% python3 -q
>>> import numpy as np
>>> np.set_printoptions(suppress=True, linewidth=140)
>>> u = np.array([1, 5, 4, -7, 3, -7, 8, -6, 5, 4, -3, 5])
>>> v = np.array([1, 1, 2, 3, 2, 1, 2, 2, 0, 3])
>>> feats = u[:, None] + v[None, :]
>>> print(feats)
[[ 2  2  3  4  3  2  3  3  1  4]
 [ 6  6  7  8  7  6  7  7  5  8]
 [ 5  5  6  7  6  5  6  6  4  7]
 [-6 -6 -5 -4 -5 -6 -5 -5 -7 -4]
 [ 4  4  5  6  5  4  5  5  3  6]
 [-6 -6 -5 -4 -5 -6 -5 -5 -7 -4]
 [ 9  9 10 11 10  9 10 10  8 11]
 [-5 -5 -4 -3 -4 -5 -4 -4 -6 -3]
 [ 6  6  7  8  7  6  7  7  5  8]
 [ 5  5  6  7  6  5  6  6  4  7]
 [-2 -2 -1  0 -1 -2 -1 -1 -3  0]
 [ 6  6  7  8  7  6  7  7  5  8]]
>>> other = feats[0, 0] * feats[1:] - np.outer(feats[1:, 0], feats[0])
>>> print(other)
[[  0   0  -4  -8  -4   0  -4  -4   4  -8]
 [  0   0  -3  -6  -3   0  -3  -3   3  -6]
 [  0   0   8  16   8   0   8   8  -8  16]
 [  0   0  -2  -4  -2   0  -2  -2   2  -4]
 [  0   0   8  16   8   0   8   8  -8  16]
 [  0   0  -7 -14  -7   0  -7  -7   7 -14]
 [  0   0   7  14   7   0   7   7  -7  14]
 [  0   0  -4  -8  -4   0  -4  -4   4  -8]
 [  0   0  -3  -6  -3   0  -3  -3   3  -6]
 [  0   0   4   8   4   0   4   4  -4   8]
 [  0   0  -4  -8  -4   0  -4  -4   4  -8]]
>>> print(np.flatnonzero(~other.round(6).any(axis=1)))
[]
>>> other = feats / np.sqrt((feats ** 2).mean(axis=1, keepdims=True))
>>> print(np.linalg.matrix_rank(feats - feats.mean(axis=1, keepdims=True)))
1
>>> print(np.round(feats - feats.mean(axis=1, keepdims=True), 2))
[[-0.7 -0.7  0.3  1.3  0.3 -0.7  0.3  0.3 -1.7  1.3]
 [-0.7 -0.7  0.3  1.3  0.3 -0.7  0.3  0.3 -1.7  1.3]
 [-0.7 -0.7  0.3  1.3  0.3 -0.7  0.3  0.3 -1.7  1.3]
 [-0.7 -0.7  0.3  1.3  0.3 -0.7  0.3  0.3 -1.7  1.3]
 [-0.7 -0.7  0.3  1.3  0.3 -0.7  0.3  0.3 -1.7  1.3]
 [-0.7 -0.7  0.3  1.3  0.3 -0.7  0.3  0.3 -1.7  1.3]
 [-0.7 -0.7  0.3  1.3  0.3 -0.7  0.3  0.3 -1.7  1.3]
 [-0.7 -0.7  0.3  1.3  0.3 -0.7  0.3  0.3 -1.7  1.3]
 [-0.7 -0.7  0.3  1.3  0.3 -0.7  0.3  0.3 -1.7  1.3]
 [-0.7 -0.7  0.3  1.3  0.3 -0.7  0.3  0.3 -1.7  1.3]
 [-0.7 -0.7  0.3  1.3  0.3 -0.7  0.3  0.3 -1.7  1.3]
 [-0.7 -0.7  0.3  1.3  0.3 -0.7  0.3  0.3 -1.7  1.3]]
>>> left, sig, Vh = np.linalg.svd(feats)
>>> print(np.argmax(sig[:-1] / (sig[1:] + 1e-6)) + 1)
2
>>> other = left[:, :2] @ np.diag(sig[:2]) @ Vh[:2]
>>> print(other.round(2) + 0)
[[ 2.  2.  3.  4.  3.  2.  3.  3.  1.  4.]
 [ 6.  6.  7.  8.  7.  6.  7.  7.  5.  8.]
 [ 5.  5.  6.  7.  6.  5.  6.  6.  4.  7.]
 [-6. -6. -5. -4. -5. -6. -5. -5. -7. -4.]
 [ 4.  4.  5.  6.  5.  4.  5.  5.  3.  6.]
 [-6. -6. -5. -4. -5. -6. -5. -5. -7. -4.]
 [ 9.  9. 10. 11. 10.  9. 10. 10.  8. 11.]
 [-5. -5. -4. -3. -4. -5. -4. -4. -6. -3.]
 [ 6.  6.  7.  8.  7.  6.  7.  7.  5.  8.]
 [ 5.  5.  6.  7.  6.  5.  6.  6.  4.  7.]
 [-2. -2. -1.  0. -1. -2. -1. -1. -3.  0.]
 [ 6.  6.  7.  8.  7.  6.  7.  7.  5.  8.]]
>>> print(round(np.abs(feats - other).max(), 2))
0.0
>>> print(np.linalg.matrix_rank(feats, rtol=0.05))
2
>>> print(np.argsort(-np.linalg.norm(feats, axis=0).round(6), kind="stable")[:3])
[3 9 2]
>>> print(np.linalg.matrix_rank(feats, rtol=0.1))
2
>>> print([round(float(x), 2) for x in np.linalg.svd(feats, compute_uv=False)[:3]])
[63.38, 8.69, 0.0]
>>> print(np.linalg.cond(feats) > 100)
True
>>> other = np.array([[-2, -2, 1],
...     [0, -2, 2],
...     [0, 2, -2],
...     [0, -1, 0],
...     [0, -2, -1],
...     [0, -2, -2],
...     [0, -2, -1],
...     [2, 0, 2],
...     [0, 2, -1],
...     [1, -2, -1],
...     [0, -1, -2]])
>>> C = np.array([[3, 3, 4, 0, 3, 4, 0], [3, 5, 4, 1, 4, 3, 2], [3, 0, 1, 4, 5, 0, 0]])
>>> rng = np.random.default_rng(599)
>>> data = other @ C + 0.02 * rng.normal(size=(11, 7))
>>> print(data.round(2))
[[ -9.02 -16.01 -14.98   2.04  -9.   -14.03  -4.02]
 [  0.01 -10.01  -6.03   6.04   2.    -6.    -3.99]
 [  0.03  10.01   5.99  -5.99  -2.     5.96   4.01]
 [ -3.    -5.02  -3.93  -1.01  -4.03  -3.03  -2.03]
 [ -9.01 -10.01  -8.99  -6.   -13.    -6.03  -4.  ]
 [-11.96 -10.02  -9.98  -9.96 -18.    -5.97  -4.02]
 [ -9.    -9.99  -9.    -6.   -13.01  -5.99  -3.99]
 [ 11.99   6.    10.01   8.02  16.04   7.99   0.01]
 [  3.03  10.02   7.    -2.     3.     5.99   4.02]
 [ -6.01  -6.99  -4.98  -5.98 -10.04  -2.    -3.96]
 [ -9.01  -5.04  -6.02  -8.99 -13.99  -3.02  -1.97]]
>>> left, sig, Vh = np.linalg.svd(data)
>>> print(sig.round(2))
[63.72 26.97  7.3   0.09  0.06  0.03  0.03]
>>> print(np.argmax(sig[:-1] / (sig[1:] + 1e-6)) + 1)
3
>>> other = left[:, :3] @ np.diag(sig[:3]) @ Vh[:3]
>>> print(round(float(np.linalg.norm(data - other) / np.linalg.norm(data)), 2))
0.0
>>> print(round(float(np.linalg.norm(data - other, 2)), 2), np.round(sig[3], 2))
0.09 0.09
>>> print(np.linalg.matrix_rank(other))
3
>>> print(np.linalg.matrix_rank(data, rtol=0.05))
3
>>> print(np.round(np.linalg.norm(data, axis=1), 2))
[29.33 15.13 15.08  8.95 22.79 28.6  22.78 25.8  14.95 16.31 20.79]
>>> print(round(float(np.linalg.norm(data, 1)), 2), round(float(np.linalg.norm(data, np.inf)), 2))
104.1 69.91
>>> print(round(np.linalg.norm(data) ** 2 / np.linalg.norm(data, 2) ** 2, 2))
1.19
>>> print(round(np.linalg.norm(data[5] - data[4]), 2))
7.1
>>> print(round(data[5] @ data[4], 2))
643.47
>>> print(round(np.linalg.norm(data, 2) / np.linalg.norm(data), 2))
0.92
>>> print(np.linalg.cond(data) > 100)
True
>>> print(np.linalg.matrix_rank(data, rtol=0.1))
3
>>> print(np.argsort(-np.linalg.norm(data, axis=0).round(6), kind="stable")[:3])
[4 1 2]
>>> print([round(float(x), 2) for x in np.linalg.svd(data, compute_uv=False)[:3]])
[63.72, 26.97, 7.3]
>>> W = np.array([[0, -2, 0, 0],
...     [2, -1, -2, 1],
...     [0, -1, -1, 1],
...     [2, 1, 1, -1],
...     [-2, -1, 0, -2],
...     [0, -2, 2, -1],
...     [1, 2, 0, 0]])
>>> coef = np.array([-5, -3, -5, -3])
>>> H = np.maximum(data @ W + coef, 0)
>>> print((H > 0).astype(int))
[[0 1 1 0]
 [0 1 1 0]
 [1 0 0 1]
 [0 1 1 1]
 [0 1 1 1]
 [0 1 1 1]
 [0 1 1 1]
 [0 0 0 0]
 [1 0 0 1]
 [0 1 1 1]
 [0 1 0 1]]
>>> print(np.linalg.matrix_rank(H))
4
>>> C = np.array([[2, -2], [-3, 1], [2, 1], [-3, 2]])
>>> print(W @ C)
[[ 6 -2]
 [ 0 -5]
 [-2  0]
 [ 6 -4]
 [ 5 -1]
 [13 -2]
 [-4  0]]
>>> print((H @ C).round(6).argmax(axis=1))
[1 1 1 1 1 1 1 0 0 1 1]
>>> left, sig, Vh = np.linalg.svd(data, full_matrices=False)
>>> print(np.allclose(left * sig @ Vh, data))
True
>>> print(sig.round(2))
[63.72 26.97  7.3   0.09  0.06  0.03  0.03]
>>> print(np.abs(left[:, 0]).round(6).argmax())
5
>>> print((sig > 1e-8).sum())
7
>>> X = np.load("dump.npy")
>>> print(X)
[[ 0.3 -0.3  0.2]
 [-0.2  0.5  0.2]
 [-1.7  0.  -1.1]
 [ 0.2 -0.4 -0.8]
 [-0.4 -1.2  0.6]
 [ 2.2 -0.7 -0.4]
 [ 0.7  0.4 -1.9]
 [-1.5  1.1 -1.8]
 [ 0.7 -0.8  0.5]
 [-1.1  0.4  0.7]
 [ 0.5 -0.3 -1.9]
 [-3.5  5.   1.5]
 [ 0.8  0.4  0. ]
 [-0.5  1.9 -0.4]
 [-2.4 -0.6  1.4]
 [-0.4 -0.1  0.5]
 [ 0.7 -0.4 -0.2]
 [-1.1 -1.1 -0.6]
 [-1.2 -0.2  1. ]
 [ 1.5  0.8 -0.6]
 [ 1.1  0.   0. ]
 [ 0.1  1.4  1.5]
 [-0.6 -0.4  1. ]
 [-0.7  0.4  0.8]
 [-0.2  1.5  0.3]
 [-1.2 -0.3  0.4]
 [ 1.3  1.5 -0.2]
 [-0.9 -0.5  0.8]
 [-1.4 -0.7 -1.3]
 [ 2.1  0.3  0.6]
 [-1.  -1.   0.3]]
>>> left, sig, Vh = np.linalg.svd(X, full_matrices=False)
>>> print(np.round(np.cumsum(sig ** 2) / np.sum(sig ** 2), 2))
[0.53 0.81 1.  ]
>>> print(np.abs(left[:, 0]).round(6).argmax())
11
>>> print(np.round(left.T @ left, 2) + 0)
[[1. 0. 0.]
 [0. 1. 0.]
 [0. 0. 1.]]
>>> print((sig > 1e-8).sum())
3
>>> print(round(np.sqrt((sig ** 2).sum()), 2), np.round(np.linalg.norm(X), 2))
11.05 11.05
>>> print(np.round(np.abs(Vh[0]), 2))
[0.76 0.59 0.28]
>>> print(np.round(Vh @ Vh.T, 2) + 0)
[[1. 0. 0.]
 [0. 1. 0.]
 [0. 0. 1.]]
>>> print(left.shape, sig.shape, Vh.shape)
(31, 3) (3,) (3, 3)
>>> print(round(float(np.linalg.norm(X) ** 2 / np.linalg.norm(X, 2) ** 2), 2))
1.9
>>> print(round(np.linalg.norm(X[5], 1), 2), round(float(np.linalg.norm(X[5], np.inf)), 2))
3.3 2.2
>>> W0 = np.load("layer0.npy")
>>> print(W0)
[[4. 1. 0. 0. 0. 0. 0. 0. 0. 0.]
 [0. 4. 1. 0. 0. 0. 0. 0. 0. 0.]
 [0. 0. 4. 1. 0. 0. 0. 0. 0. 0.]
 [0. 0. 0. 4. 1. 0. 0. 0. 0. 0.]
 [0. 0. 0. 0. 4. 1. 0. 0. 0. 0.]
 [0. 0. 0. 0. 0. 4. 1. 0. 0. 0.]
 [0. 0. 0. 0. 0. 0. 4. 1. 0. 0.]
 [0. 0. 0. 0. 0. 0. 0. 4. 1. 0.]
 [0. 0. 0. 0. 0. 0. 0. 0. 4. 1.]
 [0. 0. 0. 0. 0. 0. 0. 0. 0. 4.]]
>>> print(W0 @ W0)
[[16.  8.  1.  0.  0.  0.  0.  0.  0.  0.]
 [ 0. 16.  8.  1.  0.  0.  0.  0.  0.  0.]
 [ 0.  0. 16.  8.  1.  0.  0.  0.  0.  0.]
 [ 0.  0.  0. 16.  8.  1.  0.  0.  0.  0.]
 [ 0.  0.  0.  0. 16.  8.  1.  0.  0.  0.]
 [ 0.  0.  0.  0.  0. 16.  8.  1.  0.  0.]
 [ 0.  0.  0.  0.  0.  0. 16.  8.  1.  0.]
 [ 0.  0.  0.  0.  0.  0.  0. 16.  8.  1.]
 [ 0.  0.  0.  0.  0.  0.  0.  0. 16.  8.]
 [ 0.  0.  0.  0.  0.  0.  0.  0.  0. 16.]]
>>> print(np.linalg.matrix_rank(W0 - W0[0, 0] * np.eye(10)))
9
>>> m1 = np.array([[5, 2, 5, 5], [2, 4, 6, 6], [5, 6, 10, 10], [5, 6, 10, 10]])
>>> left, sig, Vh = np.linalg.svd(m1)
>>> evecs = Vh[:(sig > 1e-8).sum()]
>>> x = m1[3] + 2 * m1[2] + rng.integers(2) * np.eye(4)[0]
>>> print(x)
[15. 18. 30. 30.]
>>> print(np.round(evecs.T @ evecs, 2))
[[ 0.89 -0.27  0.11  0.11]
 [-0.27  0.32  0.27  0.27]
 [ 0.11  0.27  0.39  0.39]
 [ 0.11  0.27  0.39  0.39]]
>>> print(np.round(np.diag(evecs.T @ evecs), 2))
[0.89 0.32 0.39 0.39]
>>> print(np.allclose(evecs.T @ evecs @ x, x))
True
